$ python -q
>>> import numpy as np
>>> import numpy.linalg as la
>>> np.set_printoptions(precision=3, suppress=True, linewidth=140, sign=" ")
>>> arr = np.load("m.npy")
>>> print(arr)
[[-6  0  0  0  0]
 [ 0 -6  0  0  0]
 [ 0  0 -1  0  0]
 [ 0  0  0 -6  0]
 [ 0  0  0  0  6]]
>>> A2 = arr / np.sqrt((arr ** 2).mean(axis=1, keepdims=True))
>>> print(A2[4])
[ 0.     0.     0.     0.     2.236]
>>> print(la.norm(A2, axis=1))
[ 2.236  2.236  2.236  2.236  2.236]
>>> print(la.matrix_rank(arr - arr.mean(axis=1, keepdims=True)))
4
>>> x = np.array([4, 5, 4, 1, 2])
>>> y = arr @ x
>>> print(y)
[-24 -30  -4  -6  12]
>>> print(la.solve(arr, y))
[ 4.  5.  4.  1.  2.]
>>> P = np.triu(np.array([[-2, 1, 0, -2, -1],
...     [-2, 1, 2, -3, -1],
...     [0, 0, 0, 1, -2],
...     [3, 2, 3, -2, 0],
...     [3, -1, -3, 0, -3]]), 1) + np.eye(5)
>>> A2 = P @ arr @ la.inv(P)
>>> print(A2)
[[ -6.   0.   0.   0. -12.]
 [  0.  -6.  10. -10.   8.]
 [  0.   0.  -1.  -5. -14.]
 [  0.   0.   0.  -6.   0.]
 [  0.   0.   0.   0.   6.]]
>>> O = arr.astype(float).copy()
>>> for j in range(5):
...     O[:, j] -= O[:, :j] @ (O[:, :j].T @ O[:, j])
...     O[:, j] /= la.norm(O[:, j])
... 
>>> print(O.T @ arr)
[[ 6.  0.  0.  0.  0.]
 [ 0.  6.  0.  0.  0.]
 [ 0.  0.  1.  0.  0.]
 [ 0.  0.  0.  6.  0.]
 [ 0.  0.  0.  0.  6.]]
>>> print(O.T @ O)
[[ 1.  0.  0.  0.  0.]
 [ 0.  1.  0.  0.  0.]
 [ 0.  0.  1.  0.  0.]
 [ 0.  0.  0.  1.  0.]
 [ 0.  0.  0.  0.  1.]]
>>> print(O)
[[-1.  0.  0.  0.  0.]
 [ 0. -1.  0.  0.  0.]
 [ 0.  0. -1.  0.  0.]
 [ 0.  0.  0. -1.  0.]
 [ 0.  0.  0.  0.  1.]]
>>> evals, V = la.eig(arr)
>>> print(arr @ V[:, 0] - evals[0] * V[:, 0])
[ 0.  0.  0.  0.  0.]
>>> print(np.sort(la.eigvals(arr @ arr)))
[  1.  36.  36.  36.  36.]
>>> print(np.sort(la.eigvals(la.inv(arr))))
[-1.    -0.167 -0.167 -0.167  0.167]
>>> m1 = np.loadtxt("out1.csv", delimiter=",")
>>> print(m1)
[[-1.   0.  -0.6]
 [ 1.7 -0.1  0.8]
 [ 1.4 -1.4 -0.3]
 [ 2.1 -1.  -0.9]
 [ 0.2  0.6 -1.6]
 [ 1.4  0.2  0.6]
 [-0.6 -0.8  1. ]
 [-0.8 -0.1 -0.6]
 [-1.3 -1.3 -0.1]
 [ 0.8  1.6 -0.4]
 [-0.1 -0.8  1.9]
 [ 0.6 -0.1  1.3]
 [-0.6 -1.3 -1.1]
 [ 0.1 -2.5 -0.1]
 [-0.6  0.2 -1.1]
 [-0.4  0.  -0.3]
 [ 1.2 -0.6  0.3]
 [ 1.   1.2 -0.1]
 [-0.3  0.5 -0.3]
 [-0.3 -0.9  0.7]
 [ 0.4 -1.8  1. ]
 [ 2.1 -0.9  2.7]
 [-1.1 -0.7 -1. ]
 [-0.1  1.5  0.4]
 [ 0.3 -0.1 -0.9]
 [ 0.  -0.2  1.8]
 [ 1.  -0.2 -1.5]
 [ 1.4 -0.2  0.4]
 [ 0.6  0.3  1. ]
 [ 0.8 -1.4 -0.1]
 [ 0.1 -1.4 -0.3]
 [ 0.4 -1.   0.7]
 [-0.2  0.1  0.9]
 [ 0.5 -0.9 -1.1]
 [-0.9 -0.5 -0.7]
 [ 0.3  0.4  0.5]]
>>> Xc = m1 - m1.mean(axis=0)
>>> Uu, s, vt = la.svd(Xc, full_matrices=False)
>>> print(np.searchsorted(np.cumsum(s ** 2) / (s ** 2).sum(), 0.9) + 1)
3
>>> print(np.abs(Uu[:, 0]).argmax())
21
>>> print(np.abs(vt[0]).argmax())
2
>>> print(la.matrix_rank(Xc))
3
>>> print(np.round(Xc.mean(axis=0), 3) + 0)
[ 0.  0.  0.]
